% python3 -q
>>> import numpy as np
>>> from numpy import linalg as LA
>>> np.set_printoptions(suppress=True, linewidth=120)
>>> def tidy(a):
...     return np.round(a, 3) + 0
... 
>>> J = np.array([[1, 0], [0, 2]])
>>> # 2 groups of indices that never mix
>>> low = LA.cholesky(J)
>>> print(tidy(low))
[[1.    0.   ]
 [0.    1.414]]
>>> print(tidy(low @ low.T))
[[1. 0.]
 [0. 2.]]
>>> out = np.array([[0, 0, 3], [1, 0, 1]])
>>> out @ J
Traceback (most recent call last):
  File "<python-input-10>", line 1, in <module>
    out @ J
    ~~~~^~~
ValueError: matmul: Input operand 1 has a mismatch in its core dimension 0, with gufunc signature (n?,k),(k,m?)->(n?,m?) (size 2 is different from 3)
>>> print(out.T @ J.T)
[[0 2]
 [0 0]
 [3 2]]
>>> print(np.einsum("ij,ij->i", J, J))
[1 4]
>>> print(J @ out)
[[0 0 3]
 [2 0 2]]
>>> print(LA.matrix_rank(np.vstack([J, out.T])))
2
>>> print(np.vstack([J, out.T]).shape)
(5, 2)
>>> E = np.array([[-4, 0, -7, 3, -3, 0, 5],
...     [0, 3, 0, 0, 0, 2, 0],
...     [8, 0, -5, -1, 1, 0, -6],
...     [-7, 0, -4, 1, 4, 0, -3],
...     [1, 0, 2, -8, -4, 0, -6],
...     [0, 3, 0, 0, 0, 1, 0],
...     [-1, 0, -8, -7, 9, 0, -4]])
>>> # splits into 2 blocks
>>> print(E @ E)
[[ -69    0    5  -13   74    0   11]
 [   0   15    0    0    0    8    0]
 [ -58    0   23   62  -91    0   91]
 [  -4    0   97  -27  -22    0  -26]
 [  70    0   55   67  -71    0   65]
 [   0   12    0    0    0    7    0]
 [   2    0  125  -46 -105    0   26]]
>>> print(np.flatnonzero(LA.matrix_power((E != 0) + (E.T != 0) + np.eye(7), 7)[1]))
[1 5]
>>> print((LA.matrix_power((E != 0) + (E.T != 0) + np.eye(7), 7) > 0).astype(int))
[[1 0 1 1 1 0 1]
 [0 1 0 0 0 1 0]
 [1 0 1 1 1 0 1]
 [1 0 1 1 1 0 1]
 [1 0 1 1 1 0 1]
 [0 1 0 0 0 1 0]
 [1 0 1 1 1 0 1]]
>>> data = np.load("m.npy")
>>> print(data)
[[ 0.9  0.2 -0.7  0.5  0.1]
 [-0.7 -0.2 -0.6 -1.5  0.7]
 [-0.9  0.2 -0.6  0.8 -0.5]
 [ 1.5 -1.  -1.5 -1.6 -0.7]
 [-0.7  0.4  0.8 -0.8 -0.4]]
>>> print(np.flatnonzero(LA.matrix_power((J != 0) + (J.T != 0) + np.eye(2), 2)[0]))
[0]
>>> print(tidy(LA.det(J)))
2.0
>>> P = np.triu(np.array([[-1, -1, -3, -2, -1],
...     [1, 3, -1, 3, -2],
...     [3, -1, -3, -3, 0],
...     [3, -1, -2, 1, 1],
...     [-1, 1, 2, 2, 2]]), 1) + np.eye(5)
>>> out = P @ data @ LA.inv(P)
>>> print(tidy(np.poly(out)))
[ 1.     1.9   -1.95  -4.169  1.968  4.953]
>>> print(tidy(P @ data - data @ P))
[[ 1.1  2.1  7.5  2.2  3.4]
 [ 6.8 -4.7 -7.8 -6.6 -0.4]
 [-4.5  2.1  2.   0.6  0.8]
 [-0.7  1.9  4.3  0.7  0.7]
 [ 0.  -0.7 -1.7 -0.2  0.9]]
>>> A = np.load("arr.npy")
>>> print(A)
[[ 0.5  0.6 -1.1]
 [ 0.2  1.2 -1.2]
 [ 0.7 -0.5 -0.5]
 [-1.   2.  -1.9]
 [-0.6  1.  -1.7]
 [-0.3  1.5  0.1]
 [-2.6 -1.   0.6]
 [ 1.1  2.3  0. ]
 [ 0.6 -0.9 -0.5]
 [-0.7 -0.8  0.1]
 [-0.3  0.6  0.3]
 [ 2.7 -1.3  1.6]
 [-0.8 -1.  -0.1]
 [-0.9 -1.   0.4]
 [ 0.1  0.9  0.5]
 [ 0.5 -0.4  2.5]
 [-1.3 -0.8  0.8]
 [-1.  -0.9  2. ]
 [-1.7 -0.9  0.3]
 [ 0.6  0.9 -1.2]
 [-0.6  0.5 -0.6]
 [ 0.3  0.5  0.4]]
>>> out = np.c_[A[:, :1] @ np.array([[3]]), np.array([0, 1, 1, 0, 0, 1, 1, 0, 1, 1, 0, 1, 1, 0, 0, 1, 0, 2, 0, 0, 1, 1])]
>>> print(tidy(out))
[[ 1.5  0. ]
 [ 0.6  1. ]
 [ 2.1  1. ]
 [-3.   0. ]
 [-1.8  0. ]
 [-0.9  1. ]
 [-7.8  1. ]
 [ 3.3  0. ]
 [ 1.8  1. ]
 [-2.1  1. ]
 [-0.9  0. ]
 [ 8.1  1. ]
 [-2.4  1. ]
 [-2.7  0. ]
 [ 0.3  0. ]
 [ 1.5  1. ]
 [-3.9  0. ]
 [-3.   2. ]
 [-5.1  0. ]
 [ 1.8  0. ]
 [-1.8  1. ]
 [ 0.9  1. ]]
>>> print(tidy(LA.lstsq(A, out[:, 0])[0]))
[3. 0. 0.]
>>> print(tidy(LA.norm(LA.qr(A)[0].T @ out, axis=0) ** 2 / ((out ** 2).sum(axis=0) + 1e-12)))
[1.    0.118]
>>> print(tidy(LA.norm(out - A @ LA.lstsq(A, out)[0], axis=0)))
[0.    3.636]
>>> print(LA.matrix_rank(out))
2
>>> Q, V = LA.qr(out[:, :1])[0], LA.qr(out[:, 1:])[0]
>>> sigma = LA.svd(Q.T @ V, compute_uv=False)
>>> print(tidy(sigma))
[0.1]
>>> print(tidy(LA.norm(Q @ Q.T - V @ V.T, 2)))
0.995
>>> C2 = np.cov(A, rowvar=False)
>>> print(C2.shape)
(3, 3)
>>> print(tidy(np.polyfit(A[:, 2], A[:, 0], 1)))
[ 0.056 -0.207]
>>> print(np.argwhere(np.triu(np.abs(np.corrcoef(A.T)) > 0.8, 1)))
[]
>>> print(tidy(np.median(A, axis=0)))
[-0.3   0.05  0.1 ]
>>> print(tidy(C2))
[[ 1.22   0.217  0.069]
 [ 0.217  1.207 -0.674]
 [ 0.069 -0.674  1.239]]
>>> print(tidy(np.corrcoef(A.T)))
[[ 1.     0.179  0.056]
 [ 0.179  1.    -0.552]
 [ 0.056 -0.552  1.   ]]
